$ python3 -q
>>> import numpy as np
>>> np.set_printoptions(suppress=True, linewidth=200)
>>> tidy = lambda a: np.round(a, 2) + 0
>>> K = np.arange(20).reshape(5, 4) + -3
>>> K
array([[-3, -2, -1,  0],
       [ 1,  2,  3,  4],
       [ 5,  6,  7,  8],
       [ 9, 10, 11, 12],
       [13, 14, 15, 16]])
>>> U, sv, Vh = np.linalg.svd(K)
>>> vecs = Vh[:(sv > 1e-8).sum()]
>>> rng = np.random.default_rng(611447)
>>> x0 = K[0] + -2 * K[3] + rng.integers(2) * np.eye(4)[1]
>>> x0
array([-21., -21., -23., -24.])
>>> tidy(np.linalg.norm(x0 - vecs.T @ vecs @ x0))
np.float64(0.84)
>>> cov = K.T @ K
>>> np.trace(cov), (K ** 2).sum()
(np.int64(1510), np.int64(1510))
>>> (K @ K.T).shape
(5, 5)
>>> np.allclose(cov, cov.T)
True
>>> np.diag(cov)
array([285, 340, 405, 480])
>>> np.linalg.matrix_rank(cov)
np.int64(2)
>>> tidy(np.linalg.svd(K, compute_uv=False) ** 2)
array([1499.33,   10.67,    0.  ,    0.  ])
>>> cov
array([[285, 310, 335, 360],
       [310, 340, 370, 400],
       [335, 370, 405, 440],
       [360, 400, 440, 480]])
>>> tidy(np.linalg.eigvalsh(cov)[::-1])
array([1499.33,   10.67,    0.  ,    0.  ])
>>> rank = np.linalg.matrix_rank(K)
>>> rank
np.int64(2)
>>> ns = np.linalg.svd(K)[2][rank:].T
>>> [int(np.linalg.matrix_rank(K[:i])) for i in range(1, len(K) + 1)]
[1, 2, 2, 2, 2]
>>> tidy(ns @ ns.T)
array([[ 0.3, -0.4, -0.1,  0.2],
       [-0.4,  0.7, -0.2, -0.1],
       [-0.1, -0.2,  0.7, -0.4],
       [ 0.2, -0.1, -0.4,  0.3]])
>>> f, v = K[4], K[1]
>>> f @ v
np.int64(150)
>>> f @ f
np.int64(846)
>>> pr = (f @ v) / (f @ f) * f
>>> tidy((v - pr) @ f)
np.float64(0.0)
>>> tidy(v - pr)
array([-1.3 , -0.48,  0.34,  1.16])
>>> np.linalg.matrix_rank(np.outer(f, v))
np.int64(1)
>>> tidy(pr)
array([2.3 , 2.48, 2.66, 2.84])
>>> U, sv, Vh = np.linalg.svd(K)
>>> tidy(sv)
array([38.72,  3.27,  0.  ,  0.  ])
>>> M2 = U[:, :2] @ np.diag(sv[:2]) @ Vh[:2]
>>> tidy(np.linalg.norm(K - M2, 2)), tidy(sv[2])
(np.float64(0.0), np.float64(0.0))
>>> np.linalg.matrix_rank(M2)
np.int64(2)
>>> tidy(M2)
array([[-3., -2., -1.,  0.],
       [ 1.,  2.,  3.,  4.],
       [ 5.,  6.,  7.,  8.],
       [ 9., 10., 11., 12.],
       [13., 14., 15., 16.]])
>>> M = np.load("mat.npy")
>>> M
array([[-2.,  1.,  1.,  1.,  1.,  1.],
       [ 1., -2.,  1.,  1.,  1.,  1.],
       [ 1.,  1., -2.,  1.,  1.,  1.],
       [ 1.,  1.,  1., -2.,  1.,  1.],
       [ 1.,  1.,  1.,  1., -2.,  1.],
       [ 1.,  1.,  1.,  1.,  1., -2.]])
>>> M[:, 1] @ M[:, 2]
np.float64(0.0)
>>> tidy(np.linalg.pinv(M))
array([[-0.22,  0.11,  0.11,  0.11,  0.11,  0.11],
       [ 0.11, -0.22,  0.11,  0.11,  0.11,  0.11],
       [ 0.11,  0.11, -0.22,  0.11,  0.11,  0.11],
       [ 0.11,  0.11,  0.11, -0.22,  0.11,  0.11],
       [ 0.11,  0.11,  0.11,  0.11, -0.22,  0.11],
       [ 0.11,  0.11,  0.11,  0.11,  0.11, -0.22]])
>>> w, vecs = np.linalg.eigh(M)
>>> tidy(vecs @ np.diag(w) @ vecs.T)
array([[-2.,  1.,  1.,  1.,  1.,  1.],
       [ 1., -2.,  1.,  1.,  1.,  1.],
       [ 1.,  1., -2.,  1.,  1.,  1.],
       [ 1.,  1.,  1., -2.,  1.,  1.],
       [ 1.,  1.,  1.,  1., -2.,  1.],
       [ 1.,  1.,  1.,  1.,  1., -2.]])
>>> tidy(np.linalg.eigvalsh(M + -3 * np.eye(6)))
array([-6., -6., -6., -6., -6.,  0.])
>>> tidy(vecs.T @ M @ vecs)
array([[-3.,  0.,  0.,  0.,  0.,  0.],
       [ 0., -3.,  0.,  0.,  0.,  0.],
       [ 0.,  0., -3.,  0.,  0.,  0.],
       [ 0.,  0.,  0., -3.,  0.,  0.],
       [ 0.,  0.,  0.,  0., -3.,  0.],
       [ 0.,  0.,  0.,  0.,  0.,  3.]])
>>> np.abs(vecs[:, -1]).round(6).argmax()
np.int64(0)
>>> np.unique(w.round(6) + 0, return_counts=True)[1]
array([5, 1])
>>> (w > 1e-8).sum(), (w < -1e-8).sum()
(np.int64(1), np.int64(5))
>>> mat = np.loadtxt("block14.csv", delimiter=",")
>>> mat
array([[0., 0., 1., 0., 1., 1.],
       [0., 0., 0., 1., 0., 0.],
       [1., 0., 0., 0., 0., 1.],
       [0., 1., 0., 0., 0., 0.],
       [1., 0., 0., 0., 0., 1.],
       [1., 0., 1., 0., 1., 0.]])
>>> tidy(np.sort(np.linalg.eigvals(mat).real))
array([-1.56, -1.  , -1.  ,  0.  ,  1.  ,  2.56])
>>> (np.linalg.matrix_power((mat != 0) + (mat.T != 0) + np.eye(6), 6) > 0).astype(int)
array([[1, 0, 1, 0, 1, 1],
       [0, 1, 0, 1, 0, 0],
       [1, 0, 1, 0, 1, 1],
       [0, 1, 0, 1, 0, 0],
       [1, 0, 1, 0, 1, 1],
       [1, 0, 1, 0, 1, 1]])
>>> mat @ mat
array([[3., 0., 1., 0., 1., 2.],
       [0., 1., 0., 0., 0., 0.],
       [1., 0., 2., 0., 2., 1.],
       [0., 0., 0., 1., 0., 0.],
       [1., 0., 2., 0., 2., 1.],
       [2., 0., 1., 0., 1., 3.]])
>>> tidy(np.linalg.det(mat))
np.float64(0.0)
